$ python -q
>>> import numpy as np
>>> np.set_printoptions(suppress=True, linewidth=160)
>>> out = np.array([[-3]])
>>> basis = np.array([[-3, -2], [0, 0]])
>>> A = np.block([[out, np.zeros((1, 2))], [np.zeros((2, 1)), basis]])
>>> A
array([[-3.,  0.,  0.],
       [ 0., -3., -2.],
       [ 0.,  0.,  0.]])
>>> A @ A
array([[9., 0., 0.],
       [0., 9., 6.],
       [0., 0., 0.]])
>>> [int(np.linalg.matrix_rank(np.linalg.matrix_power(A, p))) for p in range(1, 4)]
[2, 2, 2]
>>> print(np.round(np.sort(np.linalg.eigvals(A)), 2))
[-3. -3.  0.]
>>> Uu, sig, Vt = np.linalg.svd(A)
>>> vecs = Vt[:(sig > 1e-8).sum()]
>>> rng = np.random.default_rng(7056)
>>> vec = A[1] + 2 * A[0] + rng.integers(2) * np.eye(3)[0]
>>> vec
array([-5., -3., -2.])
>>> np.round(vecs.T @ vecs, 2)
array([[1.  , 0.  , 0.  ],
       [0.  , 0.69, 0.46],
       [0.  , 0.46, 0.31]])
>>> out = np.array([[4, 3, 1], [9, 0, 9], [1, 0, 8]])
>>> np.linalg.matrix_rank(np.vstack([A, out.T]))
np.int64(3)
>>> A @ out
array([[-12.,  -9.,  -3.],
       [-29.,   0., -43.],
       [  0.,   0.,   0.]])
>>> out.T @ A.T
array([[-12., -29.,   0.],
       [ -9.,   0.,   0.],
       [ -3., -43.,   0.]])
>>> t3 = np.stack([A, 3 * A, A[::-1]])
>>> print((t3 @ A.T).shape)
(3, 3, 3)
>>> np.round(np.linalg.det(t3), 2)
array([0., 0., 0.])
>>> np.round(np.linalg.norm(t3, axis=(1, 2)), 2)
array([ 4.69, 14.07,  4.69])
>>> X = np.loadtxt("dump.csv", delimiter=",")
>>> X.round(2)
array([[-0.79, -0.36, -0.36,  0.36],
       [-0.36,  0.93, -0.07,  0.07],
       [-0.36, -0.07,  0.93,  0.07],
       [ 0.36,  0.07,  0.07,  0.93]])
>>> # equal to its transpose
>>> out = np.linalg.inv(X)
>>> np.round(np.linalg.inv(out), 2)
array([[-0.79, -0.36, -0.36,  0.36],
       [-0.36,  0.93, -0.07,  0.07],
       [-0.36, -0.07,  0.93,  0.07],
       [ 0.36,  0.07,  0.07,  0.93]])
>>> print(round(np.linalg.slogdet(X)[0], 2))
-1.0
>>> np.round(np.linalg.det(X) * out, 2)
array([[ 0.79,  0.36,  0.36, -0.36],
       [ 0.36, -0.93,  0.07, -0.07],
       [ 0.36,  0.07, -0.93, -0.07],
       [-0.36, -0.07, -0.07, -0.93]])
>>> ev, vecs = np.linalg.eig(X)
>>> round(float(np.prod(ev)), 2)
-1.0
>>> np.round(np.sort(np.linalg.eigvals(np.linalg.inv(X))), 2)
array([-1.,  1.,  1.,  1.])
>>> np.round(np.sort(np.linalg.eigvals(X.T)), 2)
array([-1.,  1.,  1.,  1.])
>>> ev.round(2)
array([-1.,  1.,  1.,  1.])
>>> out = np.array([[1, -1, 2, -1], [-2, 1, 2, 0], [1, -1, 0, 0], [1, -2, -1, 1]])
>>> m1 = np.triu(out, 1)
>>> m1
array([[ 0, -1,  2, -1],
       [ 0,  0,  2,  0],
       [ 0,  0,  0,  0],
       [ 0,  0,  0,  0]])
>>> np.round(np.linalg.eigvals(m1).sum().real, 2)
np.float64(0.0)
>>> np.einsum("ii->", m1)
np.int64(0)
>>> round(np.linalg.det(m1[::-1]), 2)
np.float64(0.0)
>>> print(np.round(np.linalg.eigvals(m1), 2))
[0. 0. 0. 0.]
>>> print(np.allclose(m1 @ m1.T, m1.T @ m1))
False
>>> round(np.abs(np.linalg.eigvals(m1)).max(), 2)
np.float64(0.0)
>>> np.linalg.matrix_power(m1, 2)
array([[ 0,  0, -2,  0],
       [ 0,  0,  0,  0],
       [ 0,  0,  0,  0],
       [ 0,  0,  0,  0]])
>>> (m1 - m1.T) / 2
array([[ 0. , -0.5,  1. , -0.5],
       [ 0.5,  0. ,  1. ,  0. ],
       [-1. , -1. ,  0. ,  0. ],
       [ 0.5,  0. ,  0. ,  0. ]])
>>> np.round(np.linalg.det(m1), 2)
np.float64(0.0)
>>> assert m1 == m1.T
Traceback (most recent call last):
  File "<python-input-47>", line 1, in <module>
    assert m1 == m1.T
           ^^^^^^^^^^
ValueError: The truth value of an array with more than one element is ambiguous. Use a.any() or a.all()
>>> basis = np.array([[2, -3, 2], [-1, 2, 1], [-2, 3, -3]])
>>> feats = (rng.random((19, 3)) < 0.25) @ basis
>>> feats
array([[-2,  3, -3],
       [-1,  2,  1],
       [ 0,  0,  0],
       [ 0,  0, -1],
       [ 2, -3,  2],
       [ 0,  0,  0],
       [-1,  2,  1],
       [ 2, -3,  2],
       [ 2, -3,  2],
       [-2,  3, -3],
       [ 2, -3,  2],
       [ 0,  0,  0],
       [ 1, -1,  3],
       [-3,  5, -2],
       [-1,  2,  1],
       [ 0,  0,  0],
       [ 2, -3,  2],
       [ 0,  0,  0],
       [ 2, -3,  2]])
>>> lab = feats[:, 1] > np.median(feats[:, 1])
>>> u = feats[lab].mean(axis=0) - feats[~lab].mean(axis=0)
>>> print(lab.astype(int))
[1 1 0 0 0 0 1 0 0 1 0 0 0 1 1 0 0 0 0]
>>> u.round(2)
array([-2.67,  4.29, -1.91])
>>> np.round((((feats - feats.mean(axis=0)) @ u > 0) == lab).mean(), 2)
np.float64(0.68)
>>> np.argsort(-np.abs(u).round(6), kind="stable")
array([1, 0, 2])
>>> out = feats + rng.integers(-2, 3, (19, 2)) @ rng.integers(-2, 3, (2, 3))
>>> out
array([[-2,  1, -1],
       [ 1,  2,  1],
       [ 0, -2,  2],
       [ 4, -3,  2],
       [ 4, -5,  4],
       [ 4, -3,  3],
       [-3,  4, -1],
       [ 0, -2,  1],
       [ 0,  1, -2],
       [ 0,  2, -2],
       [ 0,  0, -1],
       [ 2, -3,  3],
       [ 1, -2,  4],
       [-5,  6, -3],
       [ 3, -3,  6],
       [ 4, -6,  6],
       [ 6, -6,  5],
       [-4,  5, -5],
       [ 2, -1,  0]])
>>> np.abs(out - feats).sum(axis=1)
array([ 4,  2,  4, 10,  6, 10,  6,  4, 10,  4,  8,  8,  2,  4, 14, 16, 10, 14,  4])
>>> np.round(np.linalg.svd(out - feats, compute_uv=False), 2) + 0
array([21.3 ,  4.51,  0.  ])
>>> Xs = (feats - feats.mean(axis=0)) / feats.std(axis=0)
>>> print(np.argwhere(np.abs(Xs) > 2))
[[ 0  2]
 [ 9  2]
 [13  0]
 [13  1]]
>>> beta = np.linalg.lstsq(np.delete(Xs, 2, axis=1), Xs[:, 2])[0]
>>> np.round(1 - np.var(Xs[:, 2] - np.delete(Xs, 2, axis=1) @ beta), 2)
np.float64(0.97)
>>> K = np.array([[1, 0, 0], [2, 1, 0], [2, 2, 1]])
>>> K @ K
array([[1, 0, 0],
       [4, 1, 0],
       [8, 4, 1]])
>>> out = K[0, 0] * K[1:] - np.outer(K[1:, 0], K[0])
>>> out
array([[0, 1, 0],
       [0, 2, 1]])
>>> K[:, 0] / K[0, 0]
array([1., 2., 2.])
>>> np.linalg.matrix_rank(out), np.linalg.matrix_rank(K)
(np.int64(2), np.int64(3))
>>> Uu, sig, Vt = np.linalg.svd(m1)
>>> vecs = Vt[:(sig > 1e-8).sum()]
>>> vec = m1[3] + -1 * m1[2] + rng.integers(2) * np.eye(4)[3]
>>> vec
array([0., 0., 0., 0.])
>>> np.round(vecs.T @ vecs, 2) + 0
array([[0. , 0. , 0. , 0. ],
       [0. , 0.5, 0. , 0.5],
       [0. , 0. , 1. , 0. ],
       [0. , 0.5, 0. , 0.5]])
>>> np.allclose(vecs.T @ vecs @ vec, vec)
True
>>> np.linalg.matrix_rank(np.vstack([m1, vec]))
np.int64(2)
>>> ev, vecs = np.linalg.eig(K)
>>> K @ vecs[:, 0] - ev[0] * vecs[:, 0]
array([0., 0., 0.])
>>> np.prod(ev)
np.float64(1.0)
>>> W0 = np.array([[5, 0, -3, -1], [0, 5, -1, -7], [-3, -1, 11, 8], [-1, -7, 8, 14]])
>>> print(W0)
[[ 5  0 -3 -1]
 [ 0  5 -1 -7]
 [-3 -1 11  8]
 [-1 -7  8 14]]
>>> Uu, sig, Vt = np.linalg.svd(W0)
>>> vecs = Vt[:(sig > 1e-8).sum()]
>>> vec = W0[0] + 2 * W0[1] + rng.integers(2) * np.eye(4)[1]
>>> vec
array([  5.,  11.,  -5., -15.])
>>> print(round(np.linalg.norm(vec - vecs.T @ vecs @ vec), 2))
0.72
>>> np.round(np.diag(vecs.T @ vecs), 2)
array([0.99, 0.48, 0.86, 0.68])
>>> round(np.linalg.det(W0[::-1]), 2)
np.float64(-0.0)
>>> np.round(np.linalg.det(2 * W0), 2), round(np.linalg.det(W0), 2)
(np.float64(-0.0), np.float64(-0.0))
>>> np.round(np.linalg.eigvals(W0).sum().real, 2)
np.float64(35.0)
>>> np.round(np.linalg.eigvals(W0), 2) + 0
array([23.1 ,  8.26,  3.64,  0.  ])
>>> np.kron(np.eye(2, dtype=int), W0)
array([[ 5,  0, -3, -1,  0,  0,  0,  0],
       [ 0,  5, -1, -7,  0,  0,  0,  0],
       [-3, -1, 11,  8,  0,  0,  0,  0],
       [-1, -7,  8, 14,  0,  0,  0,  0],
       [ 0,  0,  0,  0,  5,  0, -3, -1],
       [ 0,  0,  0,  0,  0,  5, -1, -7],
       [ 0,  0,  0,  0, -3, -1, 11,  8],
       [ 0,  0,  0,  0, -1, -7,  8, 14]])
>>> E = np.load("run5.npy")
>>> E
array([[0.33, 0.5 , 0.17],
       [0.2 , 0.4 , 0.4 ],
       [0.  , 0.33, 0.67]])
>>> # rows sum to 1
>>> ev, vecs = np.linalg.eig(E)
>>> np.round(E @ vecs[:, 0] - ev[0] * vecs[:, 0], 2) + 0
array([0., 0., 0.])
>>> np.round(np.sort(np.linalg.eigvals(E @ E)), 2) + 0
array([0.  , 0.18, 1.  ])
>>> Uu, sig, Vt = np.linalg.svd(E)
>>> np.argmax(sig[:-1] / (sig[1:] + 1e-6)) + 1
np.int64(2)
>>> out = Uu[:, :2] @ np.diag(sig[:2]) @ Vt[:2]
>>> np.linalg.matrix_rank(E, rtol=0.05)
np.int64(2)
>>> np.linalg.matrix_rank(out)
np.int64(2)
>>> print(round(np.linalg.norm(E - out, 2), 2), round(float(sig[2]), 2))
0.02 0.02
>>> print(round(np.linalg.norm(E - out) / np.linalg.norm(E), 2))
0.02
>>> np.round(np.abs(E - out).max(), 2)
np.float64(0.01)
>>> out.round(2)
array([[0.34, 0.49, 0.17],
       [0.19, 0.41, 0.39],
       [0.01, 0.32, 0.67]])
>>> print(np.argsort(-np.linalg.norm(E, axis=0).round(6), kind="stable")[:3])
[2 1 0]
>>> np.linalg.matrix_rank(E, rtol=0.1)
np.int64(2)
>>> print(np.linalg.cond(E) > 100)
False
>>> [round(float(x), 2) for x in np.linalg.svd(E, compute_uv=False)[:3]]
[1.06, 0.43, 0.02]
>>> print(np.round(np.abs(np.linalg.svd(E)[2][-1]), 2))
[0.74 0.61 0.29]
>>> print(np.round(np.linalg.det(E[::-1]), 2))
0.01
>>> np.round(np.linalg.det(E.T), 2)
np.float64(-0.01)
>>> np.round(np.einsum("ij,ji->", E, E), 2)
np.float64(1.18)
>>> np.einsum("ii->", E)
np.float64(1.4)
>>> out = np.linalg.inv(E)
>>> print(out.round(2))
[[-12.48  25.59 -12.11]
 [ 12.29 -20.28   8.99]
 [ -6.06   9.99  -2.94]]
>>> print((np.abs(out) > 1e-9).astype(int))
[[1 1 1]
 [1 1 1]
 [1 1 1]]
>>> print(round(np.linalg.det(E) * np.linalg.det(out), 2))
1.0
>>> np.allclose(out, E.T)
False
>>> round(np.linalg.slogdet(E)[0], 2)
np.float64(-1.0)
>>> arr = np.load("out11.npy")
>>> arr
array([[2., 1., 0., 0.],
       [0., 2., 1., 0.],
       [0., 0., 2., 1.],
       [0., 0., 0., 2.]])
>>> # triangular
>>> print(round(np.linalg.det(2 * arr), 2), round(float(np.linalg.det(arr)), 2))
256.0 16.0
>>> np.round(np.linalg.eigvals(arr), 2)
array([2., 2., 2., 2.])
>>> np.round(np.linalg.det(arr.T), 2)
np.float64(16.0)
>>> np.poly(arr)
array([  1.,  -8.,  24., -32.,  16.])
>>> round(np.linalg.eigvals(arr).sum().real, 2)
np.float64(8.0)
>>> np.kron(np.eye(2, dtype=int), arr)
array([[2., 1., 0., 0., 0., 0., 0., 0.],
       [0., 2., 1., 0., 0., 0., 0., 0.],
       [0., 0., 2., 1., 0., 0., 0., 0.],
       [0., 0., 0., 2., 0., 0., 0., 0.],
       [0., 0., 0., 0., 2., 1., 0., 0.],
       [0., 0., 0., 0., 0., 2., 1., 0.],
       [0., 0., 0., 0., 0., 0., 2., 1.],
       [0., 0., 0., 0., 0., 0., 0., 2.]])
>>> round(float(np.linalg.det(arr[::-1])), 2)
16.0
>>> np.einsum("ii->", arr)
np.float64(8.0)
